% ipython --no-banner

In [1]: import numpy as np

In [2]: import numpy.linalg as la

In [3]: np.set_printoptions(suppress=True, linewidth=140)

In [4]: m1 = np.load("out18.npy")

In [5]: m1
Out[5]: 
array([[ 9,  1,  3],
       [ 5,  3,  5],
       [ 9,  7,  9],
       [13,  9, 11],
       [ 5,  2,  4],
       [ 5,  0,  0],
       [ 5,  0,  0],
       [13, 11, 13],
       [ 1,  0,  1],
       [ 1,  0,  0]])

In [6]: Xs = (m1 - m1.mean(axis=0)) / m1.std(axis=0)

In [7]: np.argwhere(np.abs(Xs) > 2)
Out[7]: array([], shape=(0, 2), dtype=int64)

In [8]: np.round(Xs.std(axis=0), 2)
Out[8]: array([1., 1., 1.])

In [9]: coef = la.lstsq(np.delete(Xs, 0, axis=1), Xs[:, 0])[0]

In [10]: coef.round(2)
Out[10]: array([0.25, 0.62])

In [11]: np.round(1 - np.var(Xs[:, 0] - np.delete(Xs, 0, axis=1) @ coef), 2)
Out[11]: np.float64(0.75)

In [12]: np.abs(coef).argmax()
Out[12]: np.int64(1)

In [13]: Xs = m1 - m1.mean(axis=0)

In [14]: U, sv, Vh = la.svd(Xs, full_matrices=False)

In [15]: np.searchsorted(np.cumsum(sv ** 2) / (sv ** 2).sum(), 0.9) + 1
Out[15]: np.int64(1)

In [16]: sv.round(2)
Out[16]: array([22.39,  5.45,  1.41])

In [17]: la.matrix_rank(Xs)
Out[17]: np.int64(3)

In [18]: np.round(Xs.mean(axis=0), 2) + 0
Out[18]: array([0., 0., 0.])

In [19]: M = np.load("a.npy")

In [20]: M
Out[20]: 
array([[ 7, 28,  5,  9],
       [ 9, 36,  9,  9],
       [ 8, 32,  7,  4]])

In [21]: U, sv, Vh = la.svd(M)

In [22]: sv.round(2)
Out[22]: array([60.09,  4.24,  1.46])

In [23]: A2 = U[:, :1] @ np.diag(sv[:1]) @ Vh[:1]

In [24]: round(np.abs(M - A2).max(), 2)
Out[24]: np.float64(3.14)

In [25]: la.matrix_rank(M, rtol=0.05)
Out[25]: np.int64(2)

In [26]: la.matrix_rank(A2)
Out[26]: np.int64(1)

In [27]: round(float(la.norm(M - A2) / la.norm(M)), 2)
Out[27]: 0.07
